>>> import numpy as np
>>> np.set_printoptions(precision=1, suppress=True, linewidth=120)
>>> J = np.load("w.npy")
>>> print(J)
[[ 4  0  0  0 -1  0  0 -4  1  0 -4]
 [ 0  0 -3  2  0  4  0  0  0  0 -2]
 [ 0  0 -5 -5  3  0  3  0 -3  0  0]
 [ 3  0  0  0  0  0  0  0 -3  0 -1]]
>>> u, g = J[3], J[2]
>>> print(u @ u)
19
>>> p = (u @ g) / (u @ u) * u
>>> print(np.outer(u, g))
[[  0   0 -15 -15   9   0   9   0  -9   0   0]
 [  0   0   0   0   0   0   0   0   0   0   0]
 [  0   0   0   0   0   0   0   0   0   0   0]
 [  0   0   0   0   0   0   0   0   0   0   0]
 [  0   0   0   0   0   0   0   0   0   0   0]
 [  0   0   0   0   0   0   0   0   0   0   0]
 [  0   0   0   0   0   0   0   0   0   0   0]
 [  0   0   0   0   0   0   0   0   0   0   0]
 [  0   0  15  15  -9   0  -9   0   9   0   0]
 [  0   0   0   0   0   0   0   0   0   0   0]
 [  0   0   5   5  -3   0  -3   0   3   0   0]]
>>> print(p)
[ 1.4  0.   0.   0.   0.   0.   0.   0.  -1.4  0.  -0.5]
>>> U, sig, Vh = np.linalg.svd(J, full_matrices=False)
>>> print(U.shape, sig.shape, Vh.shape)
(4, 4) (4,) (4, 11)
>>> print(round(float(np.sqrt((sig ** 2).sum())), 1), round(np.linalg.norm(J), 1))
13.4 13.4
>>> print(np.round(Vh @ Vh.T, 1) + 0)
[[1. 0. 0. 0.]
 [0. 1. 0. 0.]
 [0. 0. 1. 0.]
 [0. 0. 0. 1.]]
>>> print(sig / sig[0])
[1.  0.9 0.6 0.4]
>>> Y = np.array([[3, 0, 0],
...     [3, 0, 2],
...     [2, 0, 3],
...     [3, 2, 1],
...     [0, 2, 2],
...     [1, 2, 2],
...     [1, 1, 2],
...     [2, 3, 2],
...     [2, 1, 2],
...     [2, 3, 1],
...     [3, 1, 1]])
>>> print(np.linalg.matrix_rank(J @ Y))
3
>>> print(Y.T @ J.T)
[[ -6  -2 -28   0]
 [-17  10  -4  -4]
 [-12  -1 -14  -7]]
>>> print(np.einsum("ij,ij->i", J, J))
[50 33 77 19]
>>> Y @ J
Traceback (most recent call last):
  File "<python-input-18>", line 1, in <module>
    Y @ J
    ~~^~~
ValueError: matmul: Input operand 1 has a mismatch in its core dimension 0, with gufunc signature (n?,k),(k,m?)->(n?,m?) (size 4 is different from 3)
>>> print(J @ Y)
[[ -6 -17 -12]
 [ -2  10  -1]
 [-28  -4 -14]
 [  0  -4  -7]]
